% ipython --no-banner

In [1]: import numpy as np

In [2]: import numpy.linalg as la

In [3]: np.set_printoptions(precision=3, suppress=True, linewidth=200, legacy="1.25")

In [4]: def rnd(a):
   ...:     return np.round(a, 3) + 0
   ...: 

In [5]: E = np.array([[-10, 6, -4, -7, -5, 0, -8, -2],
   ...:     [-9, 7, -3, -6, -4, 1, -7, -1],
   ...:     [-8, 8, -2, -5, -3, 2, -6, 0],
   ...:     [-12, 4, -6, -9, -7, -2, -10, -4],
   ...:     [-6, 10, 0, -3, -1, 4, -4, 2]])

In [6]: B = E / la.norm(E, axis=1, keepdims=True)

In [7]: C2 = B @ B.T

In [8]: rnd(np.degrees(np.arccos(np.clip(C2[2, 3], -1, 1))))
Out[8]: 30.189

In [9]: rnd(C2[2])
Out[9]: array([0.951, 0.985, 1.   , 0.864, 0.919])

In [10]: rk = la.matrix_rank(E)

In [11]: rk
Out[11]: 2

In [12]: null = la.svd(E)[2][rk:].T

In [13]: np.allclose(E @ null, 0)
Out[13]: True

In [14]: [int(la.matrix_rank(E[:i])) for i in range(1, len(E) + 1)]
Out[14]: [1, 2, 2, 2, 2]

In [15]: null.shape
Out[15]: (8, 6)

In [16]: la.matrix_rank(E.T @ E), la.matrix_rank(E @ E.T)
Out[16]: (2, 2)

In [17]: m1 = np.loadtxt("layer17.csv", delimiter=",")

In [18]: m1
Out[18]: 
array([[ 3.535,  5.068, -0.488, -3.256, -1.673],
       [ 4.168,  2.846, -0.245, -1.936, -2.588],
       [-0.228,  2.013,  8.926,  5.911, -3.366],
       [-7.848, -2.335,  1.816,  9.467,  4.621],
       [-5.688, -1.04 ,  0.147,  6.508,  5.198],
       [-0.822,  1.773,  8.287,  5.345, -3.762],
       [-0.902,  2.592,  8.012,  4.824, -4.694],
       [ 3.689,  3.29 , -1.454, -2.83 , -2.689],
       [ 0.347,  1.593,  8.599,  5.162, -4.304],
       [-1.291,  0.893,  8.046,  6.406, -4.34 ],
       [-6.376,  1.052,  0.182,  5.793,  4.232],
       [ 2.555,  3.744,  1.566, -2.121, -1.041],
       [ 0.852,  3.042,  8.515,  6.357, -5.015],
       [-6.344, -0.466,  0.382,  6.705,  4.321],
       [ 2.634,  4.073, -0.084, -3.576, -1.827],
       [-0.254,  2.398,  9.594,  6.865, -4.035],
       [-0.864,  1.748, 10.795,  4.513, -5.159],
       [ 1.47 ,  1.369,  9.553,  4.688, -5.853],
       [ 3.592,  2.598, -0.942, -1.719, -0.822],
       [-7.148, -0.733, -0.669,  8.118,  4.501],
       [ 0.312,  0.784,  8.67 ,  5.706, -3.4  ],
       [ 0.152,  2.091,  9.535,  2.666, -3.142],
       [ 3.96 ,  4.974,  0.848, -0.709, -0.423],
       [ 1.738,  4.167, -1.676, -1.171, -1.691],
       [-5.202, -2.971,  0.627,  7.118,  5.405],
       [ 3.278,  2.983, -0.681, -2.956, -0.872],
       [-0.435,  3.133,  9.743,  5.093, -3.033],
       [-0.505,  1.761, 11.306,  4.188, -3.466],
       [-7.419, -0.271, -0.116,  7.097,  2.901],
       [-4.695, -1.428,  0.871,  6.733,  4.99 ],
       [ 2.285,  4.135, -1.123, -3.386, -2.824],
       [ 1.835,  2.927,  2.454, -2.277, -2.117],
       [ 3.501,  4.156,  1.455, -1.779, -1.207]])

In [19]: rnd(la.norm(E[3] - E[0]))
Out[19]: 5.657

In [20]: rnd(la.norm(E, 1)), rnd(la.norm(E, np.inf))
Out[20]: (45.0, 54.0)

In [21]: cen = m1 - m1.mean(axis=0)

In [22]: V = la.svd(cen)[2][:2]

In [23]: B = cen - cen @ V.T @ V

In [24]: rnd(np.diag(V.T @ V))
Out[24]: array([0.369, 0.096, 0.688, 0.485, 0.362])
